% ipython --no-banner

In [1]: import numpy as np

In [2]: np.set_printoptions(precision=2, suppress=True, linewidth=120)

In [3]: rnd = lambda a: np.round(a, 2) + 0

In [4]: data = np.load("layer15.npy")

In [5]: rnd(data)
Out[5]: 
array([[ 1.  ,  0.  ,  0.  ,  0.  ,  0.  ,  0.  ,  0.  ,  0.  ,  0.  ,  0.  ],
       [ 0.  ,  0.97,  0.  , -0.26,  0.  ,  0.  ,  0.  ,  0.  ,  0.  ,  0.  ],
       [ 0.  ,  0.  ,  1.  ,  0.  ,  0.  ,  0.  ,  0.  ,  0.  ,  0.  ,  0.  ],
       [ 0.  ,  0.26,  0.  ,  0.97,  0.  ,  0.  ,  0.  ,  0.  ,  0.  ,  0.  ],
       [ 0.  ,  0.  ,  0.  ,  0.  ,  1.  ,  0.  ,  0.  ,  0.  ,  0.  ,  0.  ],
       [ 0.  ,  0.  ,  0.  ,  0.  ,  0.  ,  1.  ,  0.  ,  0.  ,  0.  ,  0.  ],
       [ 0.  ,  0.  ,  0.  ,  0.  ,  0.  ,  0.  ,  1.  ,  0.  ,  0.  ,  0.  ],
       [ 0.  ,  0.  ,  0.  ,  0.  ,  0.  ,  0.  ,  0.  ,  1.  ,  0.  ,  0.  ],
       [ 0.  ,  0.  ,  0.  ,  0.  ,  0.  ,  0.  ,  0.  ,  0.  ,  1.  ,  0.  ],
       [ 0.  ,  0.  ,  0.  ,  0.  ,  0.  ,  0.  ,  0.  ,  0.  ,  0.  ,  1.  ]])

In [6]: ang = np.radians(45)

In [7]: r_ = np.eye(10)

In [8]: r_[1, 1] = r_[3, 3] = np.cos(ang)

In [9]: r_[1, 3], r_[3, 1] = -np.sin(ang), np.sin(ang)

In [10]: rnd(r_)
Out[10]: 
array([[ 1.  ,  0.  ,  0.  ,  0.  ,  0.  ,  0.  ,  0.  ,  0.  ,  0.  ,  0.  ],
       [ 0.  ,  0.71,  0.  , -0.71,  0.  ,  0.  ,  0.  ,  0.  ,  0.  ,  0.  ],
       [ 0.  ,  0.  ,  1.  ,  0.  ,  0.  ,  0.  ,  0.  ,  0.  ,  0.  ,  0.  ],
       [ 0.  ,  0.71,  0.  ,  0.71,  0.  ,  0.  ,  0.  ,  0.  ,  0.  ,  0.  ],
       [ 0.  ,  0.  ,  0.  ,  0.  ,  1.  ,  0.  ,  0.  ,  0.  ,  0.  ,  0.  ],
       [ 0.  ,  0.  ,  0.  ,  0.  ,  0.  ,  1.  ,  0.  ,  0.  ,  0.  ,  0.  ],
       [ 0.  ,  0.  ,  0.  ,  0.  ,  0.  ,  0.  ,  1.  ,  0.  ,  0.  ,  0.  ],
       [ 0.  ,  0.  ,  0.  ,  0.  ,  0.  ,  0.  ,  0.  ,  1.  ,  0.  ,  0.  ],
       [ 0.  ,  0.  ,  0.  ,  0.  ,  0.  ,  0.  ,  0.  ,  0.  ,  1.  ,  0.  ],
       [ 0.  ,  0.  ,  0.  ,  0.  ,  0.  ,  0.  ,  0.  ,  0.  ,  0.  ,  1.  ]])

In [11]: other = data @ r_.T

In [12]: np.allclose(data @ data.T, other @ other.T)
Out[12]: True

In [13]: np.allclose(np.linalg.norm(data, axis=1), np.linalg.norm(other, axis=1))
Out[13]: True

In [14]: vec = np.array([-2, 1, 2, 0, -3, -3, 0, 1, 0, 0])

In [15]: rnd(np.linalg.norm(vec)), rnd(np.linalg.norm(data @ vec))
Out[15]: (np.float64(5.29), np.float64(5.29))

In [16]: rnd(np.linalg.inv(data))
Out[16]: 
array([[ 1.  ,  0.  ,  0.  ,  0.  ,  0.  ,  0.  ,  0.  ,  0.  ,  0.  ,  0.  ],
       [ 0.  ,  0.97,  0.  ,  0.26,  0.  ,  0.  ,  0.  ,  0.  ,  0.  ,  0.  ],
       [ 0.  ,  0.  ,  1.  ,  0.  ,  0.  ,  0.  ,  0.  ,  0.  ,  0.  ,  0.  ],
       [ 0.  , -0.26,  0.  ,  0.97,  0.  ,  0.  ,  0.  ,  0.  ,  0.  ,  0.  ],
       [ 0.  ,  0.  ,  0.  ,  0.  ,  1.  ,  0.  ,  0.  ,  0.  ,  0.  ,  0.  ],
       [ 0.  ,  0.  ,  0.  ,  0.  ,  0.  ,  1.  ,  0.  ,  0.  ,  0.  ,  0.  ],
       [ 0.  ,  0.  ,  0.  ,  0.  ,  0.  ,  0.  ,  1.  ,  0.  ,  0.  ,  0.  ],
       [ 0.  ,  0.  ,  0.  ,  0.  ,  0.  ,  0.  ,  0.  ,  1.  ,  0.  ,  0.  ],
       [ 0.  ,  0.  ,  0.  ,  0.  ,  0.  ,  0.  ,  0.  ,  0.  ,  1.  ,  0.  ],
       [ 0.  ,  0.  ,  0.  ,  0.  ,  0.  ,  0.  ,  0.  ,  0.  ,  0.  ,  1.  ]])

In [17]: rnd(np.linalg.det(data))
Out[17]: np.float64(1.0)

In [18]: rnd(np.trace(data))
Out[18]: np.float64(9.93)

In [19]: rnd(np.abs(np.linalg.eigvals(data)).max())
Out[19]: np.float64(1.0)

In [20]: np.allclose(data, data.T)
Out[20]: False

In [21]: X = np.array([[-1, -1, -1, -1, -1, -1, -1, -1],
    ...:     [-1, -2, -2, -2, -2, -2, -2, -2],
    ...:     [-1, -2, -3, -3, -3, -3, -3, -3],
    ...:     [-1, -2, -3, -4, -4, -4, -4, -4],
    ...:     [-1, -2, -3, -4, -5, -5, -5, -5],
    ...:     [-1, -2, -3, -4, -5, -6, -6, -6],
    ...:     [-1, -2, -3, -4, -5, -6, -7, -7],
    ...:     [-1, -2, -3, -4, -5, -6, -7, -8]])

In [22]: ev, evecs = np.linalg.eigh(X)

In [23]: vec = np.array([-4, 2, -2, 5, -1, 4, 3, 4])

In [24]: rnd(np.linalg.eigvalsh(X[1:, 1:]))
Out[24]: array([-29.14,  -3.16,  -1.13,  -0.6 ,  -0.4 ,  -0.3 ,  -0.26])

In [25]: np.all(np.linalg.eigvalsh(X) > 0)
Out[25]: np.False_

In [26]: [round(float(np.linalg.det(X[:i, :i])), 2) + 0 for i in range(1, 9)]
Out[26]: [-1.0, 1.0, -1.0, 1.0, -1.0, 1.0, -1.0, 1.0]

In [27]: rnd(np.linalg.eigvalsh(X).min())
Out[27]: np.float64(-29.37)

In [28]: Q, r_ = np.linalg.qr(X)

In [29]: rnd(Q.T @ Q)
Out[29]: 
array([[1., 0., 0., 0., 0., 0., 0., 0.],
       [0., 1., 0., 0., 0., 0., 0., 0.],
       [0., 0., 1., 0., 0., 0., 0., 0.],
       [0., 0., 0., 1., 0., 0., 0., 0.],
       [0., 0., 0., 0., 1., 0., 0., 0.],
       [0., 0., 0., 0., 0., 1., 0., 0.],
       [0., 0., 0., 0., 0., 0., 1., 0.],
       [0., 0., 0., 0., 0., 0., 0., 1.]])

In [30]: Q.shape, r_.shape
Out[30]: ((8, 8), (8, 8))

In [31]: blk = np.stack([X, 4 * X, X[::-1]])

In [32]: blk.shape
Out[32]: (3, 8, 8)

In [33]: (blk @ X.T).shape
Out[33]: (3, 8, 8)

In [34]: blk.sum(axis=0)
Out[34]: 
array([[ -6,  -7,  -8,  -9, -10, -11, -12, -13],
       [ -6, -12, -13, -14, -15, -16, -17, -17],
       [ -6, -12, -18, -19, -20, -21, -21, -21],
       [ -6, -12, -18, -24, -25, -25, -25, -25],
       [ -6, -12, -18, -24, -29, -29, -29, -29],
       [ -6, -12, -18, -23, -28, -33, -33, -33],
       [ -6, -12, -17, -22, -27, -32, -37, -37],
       [ -6, -11, -16, -21, -26, -31, -36, -41]])

In [35]: np.einsum("bij,cij->bc", blk, blk)
Out[35]: 
array([[  876,  3504,   620],
       [ 3504, 14016,  2480],
       [  620,  2480,   876]])
